>>> import numpy as np
>>> from numpy import linalg as LA
>>> np.set_printoptions(suppress=True, linewidth=160)
>>> arr = np.load("dump.npy")
>>> print(arr)
[[ 0.3 -0.1 -4.8 -1.6  0.3]
 [ 1.5  0.7  2.6  0.9  1.5]
 [ 0.2 -1.3  0.5  0.2  0.8]
 [-0.3  0.1  3.7  1.2  0.5]
 [ 0.4  0.1  2.9  0.9  0.6]
 [-0.1  1.1  4.6  1.5  0.2]
 [ 0.4  1.2  0.4  0.2 -1.8]
 [ 0.2 -1.8 -3.8 -1.3 -1.8]
 [ 0.7 -2.8 -2.3 -0.8 -0.9]
 [-1.2  0.9 -1.5 -0.5 -0.3]
 [-1.2  1.   4.1  1.4  0.5]
 [ 0.9 -1.8  2.1  0.7  0.3]
 [-1.8  0.7  0.6  0.2 -2.4]
 [-0.1  0.5  4.3  1.4 -1.1]
 [ 0.7  1.6 -2.  -0.7  0.9]
 [ 2.2 -0.2 -2.  -0.7 -0.1]
 [ 1.8  0.2  0.4  0.2  0.5]
 [-0.3  0.8  3.   1.   1.3]
 [ 0.9 -0.3  3.6  1.2  0.2]
 [ 0.3 -0.2 -2.9 -1.  -0.3]
 [-0.4  0.5 -2.1 -0.7 -0.5]
 [ 0.   1.1 -1.8 -0.6  0.5]
 [ 0.   1.  -4.2 -1.4  1.9]
 [ 1.4  0.1  2.4  0.8 -1. ]
 [ 0.3 -0.4 -1.  -0.4 -0.5]
 [ 0.4 -0.4 -6.  -2.  -1.2]
 [ 0.7  0.1 -1.9 -0.6  0.3]
 [ 1.3 -1.   0.8  0.2  1.7]]
>>> dist = LA.norm(arr[:, None] - arr[None], axis=-1)
>>> print(np.round(LA.norm(arr, axis=1), 1))
[5.1 3.5 1.6 3.9 3.1 5.  2.2 4.8 3.9 2.2 4.6 3.  3.1 4.7 2.9 3.1 1.9 3.5 3.9 3.1 2.4 2.2 4.9 3.1 1.3 6.5 2.1 2.5]
>>> print(dist[24].round(6).argsort(kind="stable")[:4])
[24 26 20 21]
>>> print(dist[:5, :5].round(1))
[[0.  8.  5.7 9.  8.1]
 [8.  0.  3.3 2.4 1.6]
 [5.7 3.3 0.  3.7 2.9]
 [9.  2.4 3.7 0.  1.1]
 [8.1 1.6 2.9 1.1 0. ]]
>>> print(LA.matrix_rank(dist ** 2))
7
>>> print(dist[24].round(1))
[4.1 4.6 2.3 5.1 4.3 6.2 2.6 3.5 2.8 2.1 5.9 3.7 3.5 5.7 2.7 2.2 2.4 4.8 5.  2.  1.6 2.  4.4 3.8 0.  5.3 1.4 3.1]
>>> M = np.load("a.npy")
>>> print(M)
[[  9.5  -8.3 -14.1  -5.2   0.7  -2.1  -5.4   1.3 -15.7]
 [ 10.   -9.2 -15.7  -4.8  -0.5   0.7  -5.4  -2.  -15.9]
 [ 10.4 -10.3 -17.4  -6.    1.5  -0.1  -4.5  -0.6 -14.5]
 [ 12.5  -9.9 -15.5  -5.9   0.4  -1.3  -5.4  -1.  -14.7]
 [  9.4 -11.  -14.   -6.   -0.9  -0.9  -4.3  -0.2 -15.1]
 [  8.2  -7.6 -15.5  -3.9   0.9  -0.1  -5.   -0.1 -13.9]
 [  8.2 -11.1 -15.9  -4.2  -1.6   2.3  -4.7   0.9 -15.7]
 [  8.7 -10.  -14.9  -3.3   1.1   1.2  -5.5   0.  -15.6]
 [ 10.8 -10.2 -14.6  -4.9  -1.2  -0.7  -5.1   0.5 -13.4]
 [ 11.   -9.9 -15.1  -6.2  -1.2  -0.1  -5.9  -0.6 -15.8]
 [ 10.5  -9.5 -16.3  -3.5   0.    0.2  -4.   -0.5 -15.3]
 [  8.9 -12.7 -14.8  -4.6   0.1  -0.2  -4.9   0.3 -13.3]
 [ 11.1 -10.9 -16.3  -4.8   1.4  -1.6  -4.6   0.  -14.8]
 [  8.4  -9.3 -16.4  -7.3   0.1   0.5  -6.7   2.  -15.6]
 [  8.4  -9.1 -14.9  -5.6  -1.9   0.1  -4.1  -1.5 -13.4]
 [ 10.7  -8.9 -15.5  -5.1  -0.4  -2.1  -5.3  -0.4 -15.3]
 [ 11.5 -10.2 -15.7  -3.1  -0.8  -1.8  -5.2  -0.3 -14.7]
 [ 10.1  -9.5 -12.4  -6.7  -1.1  -0.3  -4.    1.2 -13. ]
 [  9.1 -10.5 -15.4  -4.1   0.2   0.1  -5.3   0.5 -15.2]
 [  9.1  -8.5 -15.4  -3.8   0.8   0.1  -5.5  -0.5 -16.1]
 [  9.2 -10.5 -13.6  -5.8   0.3  -0.8  -5.    0.2 -15.6]
 [  9.4  -8.5 -14.5  -6.   -1.5   0.6  -5.1  -1.3 -14.7]
 [  9.5 -10.7 -15.6  -5.7  -0.1  -0.1  -5.4   1.6 -13.7]
 [  8.8  -8.9 -15.5  -6.2   2.1   0.3  -3.5  -0.1 -14.9]
 [ 10.5  -9.8 -15.4  -5.7  -1.4   0.6  -4.6   1.2 -15.2]
 [  8.  -11.6 -14.9  -5.3  -0.8  -1.1  -7.3   1.8 -14.6]]
>>> print(round(float(M[0] @ M[18]), 1))
679.9
>>> print(round(float(LA.norm(M) ** 2 / LA.norm(M, 2) ** 2), 1))
1.0
>>> print(LA.norm(M, axis=1).argmax())
2
>>> print(np.round(LA.norm(M[0], 1), 1), round(LA.norm(M[0], np.inf), 1))
62.3 15.7
>>> cov = np.cov(M, rowvar=False)
>>> print(cov.round(1) + 0)
[[ 1.3  0.  -0.2  0.   0.  -0.6  0.1 -0.4  0. ]
 [ 0.   1.3  0.   0.   0.2  0.   0.1 -0.3 -0.2]
 [-0.2  0.   1.  -0.2 -0.4 -0.2  0.1  0.2  0.2]
 [ 0.   0.  -0.2  1.2  0.2  0.1  0.  -0.2 -0.2]
 [ 0.   0.2 -0.4  0.2  1.1 -0.2  0.1  0.  -0.2]
 [-0.6  0.  -0.2  0.1 -0.2  1.1  0.1  0.  -0.1]
 [ 0.1  0.1  0.1  0.   0.1  0.1  0.7 -0.3  0.2]
 [-0.4 -0.3  0.2 -0.2  0.   0.  -0.3  1.   0.1]
 [ 0.  -0.2  0.2 -0.2 -0.2 -0.1  0.2  0.1  0.8]]
>>> print(np.argwhere(np.triu(np.abs(np.corrcoef(M.T)) > 0.8, 1)))
[]
>>> print(np.round(np.corrcoef(M.T), 1) + 0)
[[ 1.   0.  -0.1  0.   0.  -0.5  0.1 -0.3  0. ]
 [ 0.   1.   0.   0.   0.1  0.   0.1 -0.3 -0.2]
 [-0.1  0.   1.  -0.2 -0.3 -0.2  0.1  0.2  0.3]
 [ 0.   0.  -0.2  1.   0.1  0.1  0.  -0.2 -0.2]
 [ 0.   0.1 -0.3  0.1  1.  -0.2  0.1  0.  -0.2]
 [-0.5  0.  -0.2  0.1 -0.2  1.   0.1  0.  -0.1]
 [ 0.1  0.1  0.1  0.   0.1  0.1  1.  -0.3  0.3]
 [-0.3 -0.3  0.2 -0.2  0.   0.  -0.3  1.   0.1]
 [ 0.  -0.2  0.3 -0.2 -0.2 -0.1  0.3  0.1  1. ]]
>>> J = np.loadtxt("x.csv", delimiter=",")
>>> print(J)
[[ -3.  -3.  -3.  -3.  -3.  -3.  -3.  -3.  -3.]
 [ -3.  -6.  -6.  -6.  -6.  -6.  -6.  -6.  -6.]
 [ -3.  -6.  -9.  -9.  -9.  -9.  -9.  -9.  -9.]
 [ -3.  -6.  -9. -12. -12. -12. -12. -12. -12.]
 [ -3.  -6.  -9. -12. -15. -15. -15. -15. -15.]
 [ -3.  -6.  -9. -12. -15. -18. -18. -18. -18.]
 [ -3.  -6.  -9. -12. -15. -18. -21. -21. -21.]
 [ -3.  -6.  -9. -12. -15. -18. -21. -24. -24.]
 [ -3.  -6.  -9. -12. -15. -18. -21. -24. -27.]]
>>> # equal to its transpose
>>> print((J + J.T) / 2)
[[ -3.  -3.  -3.  -3.  -3.  -3.  -3.  -3.  -3.]
 [ -3.  -6.  -6.  -6.  -6.  -6.  -6.  -6.  -6.]
 [ -3.  -6.  -9.  -9.  -9.  -9.  -9.  -9.  -9.]
 [ -3.  -6.  -9. -12. -12. -12. -12. -12. -12.]
 [ -3.  -6.  -9. -12. -15. -15. -15. -15. -15.]
 [ -3.  -6.  -9. -12. -15. -18. -18. -18. -18.]
 [ -3.  -6.  -9. -12. -15. -18. -21. -21. -21.]
 [ -3.  -6.  -9. -12. -15. -18. -21. -24. -24.]
 [ -3.  -6.  -9. -12. -15. -18. -21. -24. -27.]]
>>> print(np.trace(J))
-135.0
>>> print(np.round(LA.matrix_power(J, 3), 1))
[[  -7695.  -15147.  -22140.  -28485.  -34020.  -38610.  -42147.  -44550.  -45765.]
 [ -15147.  -29835.  -43632.  -56160.  -67095.  -76167.  -83160.  -87912.  -90315.]
 [ -22140.  -43632.  -63855.  -82242.  -98307. -111645. -121932. -128925. -132462.]
 [ -28485.  -56160.  -82242. -106002. -126792. -144072. -157410. -166482. -171072.]
 [ -34020.  -67095.  -98307. -126792. -151767. -172557. -188622. -199557. -205092.]
 [ -38610.  -76167. -111645. -144072. -172557. -196317. -214704. -227232. -233577.]
 [ -42147.  -83160. -121932. -157410. -188622. -214704. -234927. -248724. -255717.]
 [ -44550.  -87912. -128925. -166482. -199557. -227232. -248724. -263412. -270864.]
 [ -45765.  -90315. -132462. -171072. -205092. -233577. -255717. -270864. -278559.]]
>>> print(np.allclose(J @ J.T, J.T @ J))
True
>>> print(np.round(np.sort(np.abs(LA.eigvals(J))), 1))
[  0.8   0.8   1.    1.2   1.6   2.5   4.6  12.4 110. ]
>>> f, g = J[5], J[0]
>>> print(f @ f)
1791.0
>>> pr = (f @ g) / (f @ f) * f
>>> print(round(float((g - pr) @ f), 1))
0.0
>>> print(pr.round(1))
[-0.6 -1.2 -1.8 -2.4 -2.9 -3.5 -3.5 -3.5 -3.5]
>>> q, evecs = LA.qr(J[:, :7])[0], LA.qr(J[:, 7:])[0]
>>> s = LA.svd(q.T @ evecs, compute_uv=False)
>>> print(s.round(1))
[1.  0.4]
>>> other = J / LA.norm(J, axis=1, keepdims=True)
>>> cov = other @ other.T
>>> print(np.argwhere(np.triu(np.abs(cov) > 0.95, 1)))
[[0 1]
 [0 2]
 [0 3]
 [1 2]
 [1 3]
 [1 4]
 [1 5]
 [2 3]
 [2 4]
 [2 5]
 [2 6]
 [3 4]
 [3 5]
 [3 6]
 [3 7]
 [3 8]
 [4 5]
 [4 6]
 [4 7]
 [4 8]
 [5 6]
 [5 7]
 [5 8]
 [6 7]
 [6 8]
 [7 8]]
>>> print((cov - 2 * np.eye(9)).round(6).argmax(axis=1))
[1 2 3 4 5 6 7 8 7]
>>> print(cov[0].round(1))
[1.  1.  1.  1.  0.9 0.9 0.9 0.9 0.9]
>>> print(cov.round(1))
[[1.  1.  1.  1.  0.9 0.9 0.9 0.9 0.9]
 [1.  1.  1.  1.  1.  1.  0.9 0.9 0.9]
 [1.  1.  1.  1.  1.  1.  1.  0.9 0.9]
 [1.  1.  1.  1.  1.  1.  1.  1.  1. ]
 [0.9 1.  1.  1.  1.  1.  1.  1.  1. ]
 [0.9 1.  1.  1.  1.  1.  1.  1.  1. ]
 [0.9 0.9 1.  1.  1.  1.  1.  1.  1. ]
 [0.9 0.9 0.9 1.  1.  1.  1.  1.  1. ]
 [0.9 0.9 0.9 1.  1.  1.  1.  1.  1. ]]
>>> print(round(LA.eigvalsh(J).min(), 1))
-110.0
>>> print([round(float(LA.det(J[:i, :i])), 2) + 0 for i in range(1, 10)])
[-3.0, 9.0, -27.0, 81.0, -243.0, 729.0, -2187.0, 6561.0, -19683.0]
>>> other = np.array([[1, 1], [1, -1]])
>>> rng = np.random.default_rng(635443)
>>> m1 = np.kron(other, np.kron(other, other))[rng.permutation(8)][:7]
>>> print(m1)
[[ 1 -1 -1  1  1 -1 -1  1]
 [ 1  1 -1 -1  1  1 -1 -1]
 [ 1 -1  1 -1  1 -1  1 -1]
 [ 1  1 -1 -1 -1 -1  1  1]
 [ 1 -1 -1  1 -1  1  1 -1]
 [ 1  1  1  1 -1 -1 -1 -1]
 [ 1 -1  1 -1 -1  1 -1  1]]
>>> other = np.array([[-2, 2, -2],
...     [-3, 1, -3],
...     [0, 3, -2],
...     [2, 3, -3],
...     [2, 2, -2],
...     [1, 0, -2],
...     [1, 2, -3],
...     [-1, 1, 0]])
>>> print(np.einsum("ik,kj->ij", m1, other))
[[  2   2   3]
 [ -4  -4  -1]
 [  2   4  -1]
 [-10  -2   1]
 [  4   0  -3]
 [ -6   4  -3]
 [ -4  -2   5]]
>>> print(np.einsum("ij,ij->i", m1, m1))
[8 8 8 8 8 8 8]
>>> print(np.vstack([m1, other.T]).shape)
(10, 8)
>>> print(m1.ravel(order="F"))
[ 1  1  1  1  1  1  1 -1  1 -1  1 -1  1 -1 -1 -1  1 -1 -1  1  1  1 -1 -1 -1  1  1 -1  1  1  1 -1 -1 -1 -1 -1  1 -1 -1  1 -1  1 -1 -1  1  1  1 -1 -1  1 -1 -1  1
 -1 -1  1]
>>> T = m1.reshape(7, 2, -1)
>>> print(T[:, 0])
[[ 1 -1 -1  1]
 [ 1  1 -1 -1]
 [ 1 -1  1 -1]
 [ 1  1 -1 -1]
 [ 1 -1 -1  1]
 [ 1  1  1  1]
 [ 1 -1  1 -1]]
>>> print(np.einsum("ihd,jhd->hij", T, T).shape)
(2, 7, 7)
>>> print(np.einsum("ihd,ihd->ih", T, T))
[[4 4]
 [4 4]
 [4 4]
 [4 4]
 [4 4]
 [4 4]
 [4 4]]
>>> print(T.transpose(1, 0, 2))
[[[ 1 -1 -1  1]
  [ 1  1 -1 -1]
  [ 1 -1  1 -1]
  [ 1  1 -1 -1]
  [ 1 -1 -1  1]
  [ 1  1  1  1]
  [ 1 -1  1 -1]]

 [[ 1 -1 -1  1]
  [ 1  1 -1 -1]
  [ 1 -1  1 -1]
  [-1 -1  1  1]
  [-1  1  1 -1]
  [-1 -1 -1 -1]
  [-1  1 -1  1]]]
>>> A = np.load("run4.npy")
>>> print(A.round(1) + 0)
[[ 0.   0.   0.   0.   0.   0.   0. ]
 [ 0.   0.2  0.2 -0.2  0.  -0.2 -0.2]
 [ 0.   0.2  0.2 -0.2  0.  -0.2 -0.2]
 [ 0.  -0.2 -0.2  0.2  0.   0.2  0.2]
 [ 0.   0.   0.   0.   0.   0.   0. ]
 [ 0.  -0.2 -0.2  0.2  0.   0.2  0.2]
 [ 0.  -0.2 -0.2  0.2  0.   0.2  0.2]]
>>> Xs = arr - arr.mean(axis=0)
>>> U, s, vt = LA.svd(Xs, full_matrices=False)
>>> print(np.round(s ** 2 / (s ** 2).sum(), 1) + 0)
[0.8 0.1 0.1 0.  0. ]
>>> print(np.abs(vt[0]).argmax())
2
>>> print(np.round(vt[0] * np.sign(vt[0, np.abs(vt[0]).argmax()]), 1) + 0)
[0.  0.1 0.9 0.3 0.1]
>>> print(np.abs(U[:, 0]).argmax())
25
>>> ev, evecs = LA.eigh(J)
>>> vec = np.array([1, 2, 2, 4, 1, 3, 3, 1, 2])
>>> print(np.round(LA.eigvalsh(J[1:, 1:]), 1))
[-109.4  -11.9   -4.3   -2.2   -1.4   -1.1   -0.9   -0.8]
>>> print(np.abs(J).sum(axis=1).max(), round(float(np.abs(ev).max()), 1))
135.0 110.0
>>> print(np.round(vec @ J @ vec / (vec @ vec), 1), round(float(ev[0]), 1), round(ev[-1], 1))
-83.7 -110.0 -0.8
>>> U, s, vt = LA.svd(A)
>>> print(s.round(1) + 0)
[1. 0. 0. 0. 0. 0. 0.]
>>> other = U[:, :1] @ np.diag(s[:1]) @ vt[:1]
>>> print(LA.matrix_rank(A, rtol=0.05))
1
>>> print(other.round(1) + 0)
[[ 0.   0.   0.   0.   0.   0.   0. ]
 [ 0.   0.2  0.2 -0.2  0.  -0.2 -0.2]
 [ 0.   0.2  0.2 -0.2  0.  -0.2 -0.2]
 [ 0.  -0.2 -0.2  0.2  0.   0.2  0.2]
 [ 0.   0.   0.   0.   0.   0.   0. ]
 [ 0.  -0.2 -0.2  0.2  0.   0.2  0.2]
 [ 0.  -0.2 -0.2  0.2  0.   0.2  0.2]]
>>> print(np.round(LA.norm(A - other) / LA.norm(A), 1))
0.0
>>> cov = other.T @ other
>>> print(LA.matrix_rank(cov))
1
>>> print(cov.round(1) + 0)
[[ 0.   0.   0.   0.   0.   0.   0. ]
 [ 0.   0.2  0.2 -0.2  0.  -0.2 -0.2]
 [ 0.   0.2  0.2 -0.2  0.  -0.2 -0.2]
 [ 0.  -0.2 -0.2  0.2  0.   0.2  0.2]
 [ 0.   0.   0.   0.   0.   0.   0. ]
 [ 0.  -0.2 -0.2  0.2  0.   0.2  0.2]
 [ 0.  -0.2 -0.2  0.2  0.   0.2  0.2]]
>>> print(np.allclose(cov, cov.T))
True
>>> print(round(np.trace(cov), 1), (other ** 2).sum())
1.0 1.0
>>> vec = np.array([0, 2, -1, 1, 1, 2, 0])
>>> print(np.round(np.trace(cov), 1))
1.0
>>> print(np.round(cov @ cov @ vec, 1))
[-0.1 -0.4 -0.4  0.4 -0.1  0.4  0.4]
>>> print(np.round(cov @ vec, 1))
[-0.1 -0.4 -0.4  0.4 -0.1  0.4  0.4]
>>> f = np.array([-4, 1, 3, 0, 0])
>>> K = f[np.abs(np.subtract.outer(np.arange(5), np.arange(5)))]
>>> print(K)
[[-4  1  3  0  0]
 [ 1 -4  1  3  0]
 [ 3  1 -4  1  3]
 [ 0  3  1 -4  1]
 [ 0  0  3  1 -4]]
>>> ev, evecs = LA.eig(K)
>>> print(np.round(np.sort(LA.eigvals(LA.inv(K))), 1))
[-0.5 -0.3 -0.1 -0.1  0.7]
>>> print(np.round(np.sort(LA.eigvals(K @ K)), 1))
[ 2.1  4.8 13.7 53.3 68.1]
>>> print(np.round(np.sort(LA.eigvals(K.T)), 1))
[-8.3 -7.3 -3.7 -2.2  1.4]
